$ python3 -q
>>> import numpy as np
>>> from numpy import linalg as LA
>>> np.set_printoptions(precision=2, suppress=True, linewidth=200)
>>> rnd = lambda a: np.round(a, 2) + 0
>>> M = np.load("a.npy")
>>> print(rnd(M))
[[-0.15  1.31  0.38 -0.1   1.84  0.32  0.29  0.1   1.32 -1.29 -0.29 -0.27  0.02]
 [-0.97 -0.66 -0.41 -1.45 -1.18 -0.47 -0.23 -1.12  0.43 -0.67  1.32 -0.01  0.15]
 [-0.32 -1.33 -0.49 -0.58 -1.99 -0.47 -0.34 -0.58 -0.85  0.72  0.82  0.21  0.06]
 [ 0.4  -1.19 -0.29  0.46 -1.6  -0.22 -0.25  0.17 -1.46  1.49 -0.03  0.28 -0.05]
 [-1.05 -0.26 -0.3  -1.53 -0.64 -0.39 -0.15 -1.12  0.86 -1.1   1.27 -0.09  0.16]
 [ 1.01  0.53  0.38  1.49  1.02  0.45  0.21  1.13 -0.58  0.82 -1.32  0.04 -0.16]
 [ 1.03 -0.14  0.17  1.46  0.06  0.27  0.05  1.02 -1.19  1.41 -1.1   0.16 -0.16]
 [ 0.46 -1.14 -0.26  0.55 -1.52 -0.18 -0.23  0.24 -1.49  1.53 -0.11  0.28 -0.06]
 [-0.96  0.4  -0.08 -1.34  0.33 -0.17  0.01 -0.9   1.35 -1.54  0.94 -0.2   0.14]
 [ 0.45  1.28  0.5   0.76  1.95  0.49  0.34  0.7   0.67 -0.51 -0.95 -0.18 -0.08]
 [-0.93  0.49 -0.04 -1.28  0.47 -0.14  0.04 -0.85  1.4  -1.58  0.87 -0.22  0.14]
 [-0.21  1.29  0.36 -0.18  1.79  0.3   0.28  0.04  1.35 -1.34 -0.22 -0.27  0.02]
 [-0.76 -1.04 -0.49 -1.19 -1.68 -0.52 -0.31 -0.98 -0.12 -0.09  1.22  0.09  0.12]
 [ 1.03  0.45  0.36  1.51  0.9   0.43  0.19  1.13 -0.67  0.91 -1.31  0.05 -0.16]
 [ 1.05  0.21  0.29  1.52  0.57  0.37  0.14  1.11 -0.9   1.14 -1.25  0.1  -0.16]
 [-0.95 -0.72 -0.43 -1.43 -1.27 -0.49 -0.25 -1.1   0.35 -0.59  1.32  0.01  0.15]
 [ 1.04 -0.04  0.21  1.49  0.21  0.3   0.08  1.05 -1.12  1.34 -1.16  0.15 -0.16]
 [-0.69 -1.12 -0.5  -1.09 -1.78 -0.52 -0.32 -0.91 -0.28  0.08  1.16  0.12  0.11]
 [ 1.02  0.48  0.37  1.51  0.95  0.44  0.2   1.13 -0.64  0.88 -1.31  0.05 -0.16]
 [-1.05 -0.21 -0.29 -1.52 -0.57 -0.37 -0.14 -1.11  0.91 -1.14  1.25 -0.1   0.16]
 [ 0.73 -0.85 -0.11  0.97 -1.04 -0.02 -0.14  0.58 -1.52  1.64 -0.53  0.26 -0.11]
 [ 0.26  1.34  0.48  0.5   1.99  0.46  0.34  0.53  0.91 -0.79 -0.77 -0.22 -0.05]
 [-1.05 -0.08 -0.25 -1.51 -0.38 -0.33 -0.1  -1.08  1.02 -1.25  1.21 -0.13  0.16]
 [-0.82 -0.97 -0.48 -1.26 -1.59 -0.52 -0.29 -1.02 -0.01 -0.22  1.26  0.07  0.13]
 [ 1.   -0.27  0.13  1.41 -0.13  0.22  0.02  0.96 -1.28  1.48 -1.03  0.18 -0.15]
 [ 0.7   1.1   0.5   1.11  1.76  0.52  0.32  0.93  0.24 -0.04 -1.18 -0.11 -0.11]
 [-1.01  0.21 -0.15 -1.43  0.05 -0.24 -0.03 -0.99  1.24 -1.45  1.06 -0.18  0.15]
 [ 0.24  1.35  0.48  0.48  1.99  0.45  0.33  0.51  0.93 -0.82 -0.75 -0.22 -0.05]
 [-1.   -0.56 -0.39 -1.49 -1.05 -0.46 -0.21 -1.13  0.55 -0.79  1.32 -0.03  0.16]
 [-0.42  1.17  0.28 -0.5   1.57  0.2   0.24 -0.2   1.47 -1.51  0.06 -0.28  0.06]
 [ 0.8   1.    0.48  1.24  1.63  0.52  0.3   1.    0.05  0.17 -1.24 -0.08 -0.13]
 [ 0.43 -1.17 -0.28  0.5  -1.56 -0.2  -0.24  0.21 -1.47  1.51 -0.07  0.28 -0.06]
 [-0.05  1.34  0.41  0.05  1.9   0.36  0.31  0.2   1.24 -1.19 -0.41 -0.26  0.  ]
 [-0.91 -0.8  -0.45 -1.38 -1.38 -0.5  -0.26 -1.08  0.24 -0.48  1.31  0.03  0.14]
 [-0.95 -0.71 -0.42 -1.43 -1.25 -0.48 -0.24 -1.11  0.37 -0.61  1.32  0.    0.15]
 [-0.38 -1.31 -0.49 -0.67 -1.97 -0.48 -0.34 -0.64 -0.76  0.62  0.89  0.19  0.07]
 [-0.91  0.53 -0.02 -1.26  0.54 -0.12  0.05 -0.82  1.42 -1.59  0.84 -0.22  0.14]
 [-0.96  0.4  -0.07 -1.34  0.34 -0.17  0.02 -0.9   1.36 -1.55  0.94 -0.2   0.14]]
>>> print(rnd(np.trace(LA.pinv(M) @ M)))
2.0
>>> print(np.unique(M.round(6), axis=0).shape)
(38, 13)
>>> print(np.allclose(M[:-1].T @ LA.lstsq(M[:-1].T, M[-1])[0], M[-1]))
True
>>> cen = M - M.mean(axis=0)
>>> Uu, sigma, VT = LA.svd(cen, full_matrices=False)
>>> print(np.searchsorted(np.cumsum(sigma ** 2) / (sigma ** 2).sum(), 0.9) + 1)
2
>>> print(LA.matrix_rank(cen))
2
>>> print(rnd(VT[0] * np.sign(VT[0, np.abs(VT[0]).argmax()])))
[ 0.34  0.17  0.13  0.5   0.33  0.15  0.07  0.38 -0.2   0.28 -0.44  0.01 -0.05]
>>> print(rnd(cen.mean(axis=0)))
[0. 0. 0. 0. 0. 0. 0. 0. 0. 0. 0. 0. 0.]
>>> print([round(float(x), 2) for x in LA.svd(M, compute_uv=False)[:3]])
[14.29, 11.74, 0.0]
>>> print(rnd(LA.norm(M, 2) / LA.norm(M)))
0.77
>>> print(LA.matrix_rank(M, rtol=0.1))
2
>>> Uu, sigma, VT = LA.svd(M)
>>> print(np.argmax(sigma[:-1] / (sigma[1:] + 1e-6)) + 1)
2
>>> out = Uu[:, :2] @ np.diag(sigma[:2]) @ VT[:2]
>>> print(rnd(LA.norm(M - out, 2)), rnd(sigma[2]))
0.0 0.0
>>> print(rnd(np.abs(M - out).max()))
0.0
>>> arr = np.load("out8.npy")
>>> print(arr)
[[  0   6   1  -9   2  13   2   7   9  10]
 [ -6   0   3 -11  -1   3   0  -2  10   1]
 [ -1  -3   0  -9   3  -3  -7   6   6 -10]
 [  9  11   9   0  -3 -15 -17  -2   3   3]
 [ -2   1  -3   3   0   6  -5  -4   6   6]
 [-13  -3   3  15  -6   0   2  15   3 -14]
 [ -2   0   7  17   5  -2   0  -1  17  -5]
 [ -7   2  -6   2   4 -15   1   0 -11   5]
 [ -9 -10  -6  -3  -6  -3 -17  11   0  -7]
 [-10  -1  10  -3  -6  14   5  -5   7   0]]
>>> # antisymmetric, zero diagonal
>>> q, Rm = LA.qr(arr)
>>> print(np.allclose(Rm.T @ Rm, arr.T @ arr))
True
>>> print(rnd(q.T @ q))
[[1. 0. 0. 0. 0. 0. 0. 0. 0. 0.]
 [0. 1. 0. 0. 0. 0. 0. 0. 0. 0.]
 [0. 0. 1. 0. 0. 0. 0. 0. 0. 0.]
 [0. 0. 0. 1. 0. 0. 0. 0. 0. 0.]
 [0. 0. 0. 0. 1. 0. 0. 0. 0. 0.]
 [0. 0. 0. 0. 0. 1. 0. 0. 0. 0.]
 [0. 0. 0. 0. 0. 0. 1. 0. 0. 0.]
 [0. 0. 0. 0. 0. 0. 0. 1. 0. 0.]
 [0. 0. 0. 0. 0. 0. 0. 0. 1. 0.]
 [0. 0. 0. 0. 0. 0. 0. 0. 0. 1.]]
>>> print(rnd(abs(Rm[0, 0])), rnd(LA.norm(arr[:, 0])))
22.91 22.91
>>> print(rnd(np.abs(np.diag(Rm))))
[22.91 13.59 15.62 27.83 10.85 25.92 18.91 16.93  7.55  6.37]
>>> print(rnd(q))
[[ 0.   -0.44  0.2   0.31 -0.14 -0.45  0.32 -0.49  0.11  0.3 ]
 [ 0.26 -0.19 -0.09  0.47 -0.16  0.16 -0.05  0.15 -0.77  0.07]
 [ 0.04  0.19 -0.11  0.34 -0.41  0.32  0.27 -0.3   0.21 -0.59]
 [-0.39 -0.53 -0.25  0.    0.41  0.5   0.31 -0.01  0.02 -0.01]
 [ 0.09 -0.14  0.27 -0.13  0.09 -0.35  0.54  0.48 -0.13 -0.47]
 [ 0.57 -0.19 -0.1  -0.41  0.3   0.01 -0.1  -0.5  -0.18 -0.29]
 [ 0.09 -0.06 -0.41 -0.52 -0.57  0.05  0.35  0.07 -0.08  0.29]
 [ 0.31 -0.37  0.59 -0.11 -0.26  0.45 -0.15  0.18  0.27  0.09]
 [ 0.39  0.45  0.1   0.14  0.34  0.25  0.52 -0.01  0.08  0.4 ]
 [ 0.44 -0.24 -0.51  0.29  0.08 -0.17 -0.13  0.36  0.47  0.  ]]
>>> print(np.trace(q @ q.T))
10.0
>>> rng = np.random.default_rng(28628)
>>> lab = rng.permutation(10)
>>> out = arr[:, lab] * rng.choice([-1, 1], 10)
>>> print(out)
[[  0  -9 -10  13  -7  -2  -9  -1   6   2]
 [  6 -10  -1   3   2   0 -11  -3   0  -1]
 [  1  -6  10  -3  -6   7  -9   0  -3   3]
 [ -9  -3  -3 -15   2  17   0  -9  11  -3]
 [  2  -6  -6   6   4   5   3   3   1   0]
 [ 13  -3  14   0 -15  -2  15  -3  -3  -6]
 [  2 -17   5  -2   1   0  17  -7   0   5]
 [  7  11  -5 -15   0  -1   2   6   2   4]
 [  9   0   7  -3 -11  17  -3   6 -10  -6]
 [ 10  -7   0  14   5  -5  -3 -10  -1  -6]]
>>> Uu, _, VT = LA.svd(arr.T @ out)
>>> print(lab)
[0 8 9 5 7 6 3 2 1 4]
>>> print(rnd(Uu @ VT))
[[-1.  0.  0.  0.  0.  0.  0.  0.  0.  0.]
 [ 0.  0.  0.  0.  0.  0.  0.  0.  1.  0.]
 [ 0.  0.  0.  0.  0.  0.  0. -1.  0.  0.]
 [ 0.  0.  0.  0.  0.  0.  1.  0.  0.  0.]
 [ 0.  0.  0.  0.  0.  0.  0.  0.  0.  1.]
 [ 0.  0.  0.  1.  0.  0.  0.  0.  0.  0.]
 [ 0.  0.  0.  0.  0. -1.  0.  0.  0.  0.]
 [ 0.  0.  0.  0. -1.  0.  0.  0.  0.  0.]
 [ 0. -1.  0.  0.  0.  0.  0.  0.  0.  0.]
 [ 0.  0. -1.  0.  0.  0.  0.  0.  0.  0.]]
>>> q, V = LA.qr(out[:, :1])[0], LA.qr(out[:, 1:])[0]
>>> sigma = LA.svd(q.T @ V, compute_uv=False)
>>> print((sigma > 0.9).sum())
0
>>> E = np.array([[0, 1, 1, 1, 1, 1, 1, 2],
...     [0, 1, 0, 2, 2, 2, 1, 0],
...     [0, 2, 2, 1, 2, 0, 2, 1],
...     [1, 0, 0, 1, 2, 0, 1, 0],
...     [0, 0, 1, 1, 2, 2, 1, 1],
...     [1, 2, 2, 0, 1, 2, 1, 0],
...     [1, 2, 2, 2, 1, 0, 1, 1],
...     [2, 0, 1, 1, 0, 2, 0, 1]])
>>> print(E)
[[0 1 1 1 1 1 1 2]
 [0 1 0 2 2 2 1 0]
 [0 2 2 1 2 0 2 1]
 [1 0 0 1 2 0 1 0]
 [0 0 1 1 2 2 1 1]
 [1 2 2 0 1 2 1 0]
 [1 2 2 2 1 0 1 1]
 [2 0 1 1 0 2 0 1]]
>>> lab = rng.permutation(8)
>>> print(lab)
[2 3 0 1 5 4 7 6]
>>> out = E[lab][:, lab]
>>> print(rnd(LA.det(out)), rnd(LA.det(E[lab])))
-63.0 -63.0
>>> print(np.trace(out))
10
>>> print(rnd(np.sort(np.abs(LA.eigvals(out)))))
[0.47 1.48 1.48 1.61 1.61 1.7  1.7  8.18]
>>> K = np.load("mat.npy")
>>> print(rnd(K))
[[  0.     0.18  -0.08   0.47   0.2    0.39   0.18   0.05  -0.06  -0.03   0.21   0.06   0.11]
 [ -1.19  -3.45   0.06  -3.3   -1.08  -3.54  -2.27  -0.97  -0.07  -1.06  -3.47  -1.03   0.01]
 [  0.63   1.82  -0.02   1.92   0.74   1.91   1.21   0.82   0.06   0.81   2.16   0.67   0.11]
 [  0.09   0.09  -0.19   0.12   0.06   0.14   0.     0.17  -0.05   0.08   0.03   0.14   0.05]
 [  0.85   2.38   0.19   2.4    0.56   2.36   1.62   0.73   0.04   0.77   2.42   0.76   0.14]
 [  0.34   0.78   0.1    0.81   0.19   0.91   0.4    0.09   0.14   0.19   0.81  -0.01   0.01]
 [  0.62   1.41   0.01   1.36   0.31   1.36   0.86   0.46   0.07   0.7    1.48   0.48   0.05]
 [  0.06  -0.14  -0.02  -0.06  -0.11   0.03   0.08  -0.05  -0.03   0.04  -0.19  -0.04  -0.01]
 [  0.47   1.31   0.07   1.37   0.61   1.53   0.99   0.45  -0.06   0.45   1.6    0.35  -0.06]
 [  0.17   0.53  -0.04   0.71   0.13   0.4    0.35   0.11  -0.16   0.2    0.44   0.24   0.1 ]
 [ -0.23  -0.6    0.03  -0.6   -0.34  -0.58  -0.31  -0.41  -0.01  -0.05  -0.75  -0.2    0.01]
 [  0.53   1.54   0.09   1.5    0.59   1.76   0.92   0.59  -0.02   0.58   1.66   0.51   0.04]
 [  0.14   0.53  -0.01   0.35   0.04   0.31   0.3    0.15  -0.01   0.08   0.32   0.01  -0.05]
 [  1.13   3.07   0.02   3.09   1.07   2.93   2.1    1.13   0.06   1.03   3.25   1.13   0.05]
 [  2.2    6.13  -0.2    6.35   2.09   6.23   4.06   2.03   0.2    2.03   6.25   2.09  -0.11]
 [  2.04   5.99  -0.21   5.99   2.11   6.13   4.06   1.91   0.09   2.06   6.08   2.     0.09]
 [ -1.79  -6.     0.01  -6.11  -2.05  -5.96  -3.75  -2.07   0.28  -1.79  -5.68  -1.86   0.18]
 [ -0.98  -2.97   0.1   -2.96  -1.03  -2.85  -2.04  -1.29   0.11  -0.81  -2.84  -0.82   0.08]
 [ -1.25  -3.68  -0.03  -3.64  -1.17  -3.29  -2.39  -1.11  -0.16  -1.23  -3.55  -1.14  -0.04]
 [  0.29   0.97  -0.19   0.98   0.41   0.92   0.44   0.16   0.09   0.36   0.89   0.3    0.04]
 [ -0.26  -0.97  -0.08  -0.96  -0.35  -1.02  -0.76  -0.22   0.04  -0.36  -1.08  -0.39  -0.23]
 [  0.88   2.56   0.08   2.49   0.63   2.53   1.62   0.83   0.01   0.93   2.51   0.99   0.13]
 [  0.86   2.19  -0.05   1.98   0.73   2.03   1.34   0.69  -0.02   0.76   2.2    0.87  -0.03]
 [  0.4    1.04  -0.03   0.89   0.14   0.96   0.83   0.3   -0.07   0.34   1.25   0.45   0.02]
 [ -1.04  -2.82   0.28  -2.91  -0.91  -2.8   -1.96  -0.87  -0.12  -0.96  -2.84  -1.14   0.1 ]
 [  0.11  -0.3   -0.07  -0.17  -0.06  -0.09  -0.21  -0.16   0.13  -0.07  -0.08  -0.01  -0.11]
 [  0.26   1.14  -0.02   1.2    0.32   1.19   0.78   0.51  -0.07   0.61   1.25   0.4    0.02]
 [ -0.85  -2.58  -0.26  -2.71  -0.94  -2.67  -1.73  -0.8    0.02  -0.75  -2.8   -0.97   0.06]
 [ -3.72 -11.44   0.17 -11.26  -3.81 -11.41  -7.63  -3.83   0.06  -3.73 -11.2   -3.72   0.09]
 [  0.24   0.49   0.04   0.56   0.23   0.47   0.28   0.22   0.24   0.07   0.33   0.18   0.01]
 [ -0.47  -1.37   0.15  -1.3   -0.44  -1.2   -0.85  -0.59  -0.05  -0.38  -1.31  -0.42  -0.01]
 [ -0.96  -2.97   0.04  -2.95  -1.01  -2.78  -2.15  -1.     0.13  -1.01  -2.94  -1.02   0.02]
 [ -0.04  -0.01   0.16   0.1    0.02  -0.07   0.25   0.    -0.09   0.14   0.2    0.09  -0.07]
 [  0.98   3.31  -0.07   3.23   0.94   3.3    2.19   1.21  -0.03   1.15   3.15   1.11   0.05]
 [ -0.31  -0.14  -0.12  -0.47  -0.04  -0.22  -0.18  -0.12   0.11   0.07  -0.19  -0.12   0.02]
 [  0.6    2.     0.28   1.95   0.68   1.89   1.28   0.66  -0.08   0.66   2.1    0.36   0.09]
 [  1.44   4.48   0.02   4.59   1.48   4.73   2.91   1.46   0.09   1.44   4.6    1.52   0.09]]
>>> lab = K[:, 3] > np.median(K[:, 3])
>>> r0 = K[lab].mean(axis=0) - K[~lab].mean(axis=0)
>>> print(rnd(r0))
[ 1.47  4.38 -0.01  4.37  1.44  4.35  2.88  1.47  0.    1.46  4.44  1.44  0.04]
>>> print(rnd((((K - K.mean(axis=0)) @ r0 > 0) == lab).mean()))
0.92
>>> print(((K - K.mean(axis=0)) @ r0 > 0).astype(int))
[1 0 1 0 1 1 1 0 1 1 0 1 1 1 1 1 0 0 0 1 0 1 1 1 0 0 1 0 0 1 0 0 0 1 0 1 1]
>>> print(np.argsort(-np.abs(r0).round(6), kind="stable"))
[10  1  3  5  6  0  7  9 11  4 12  2  8]
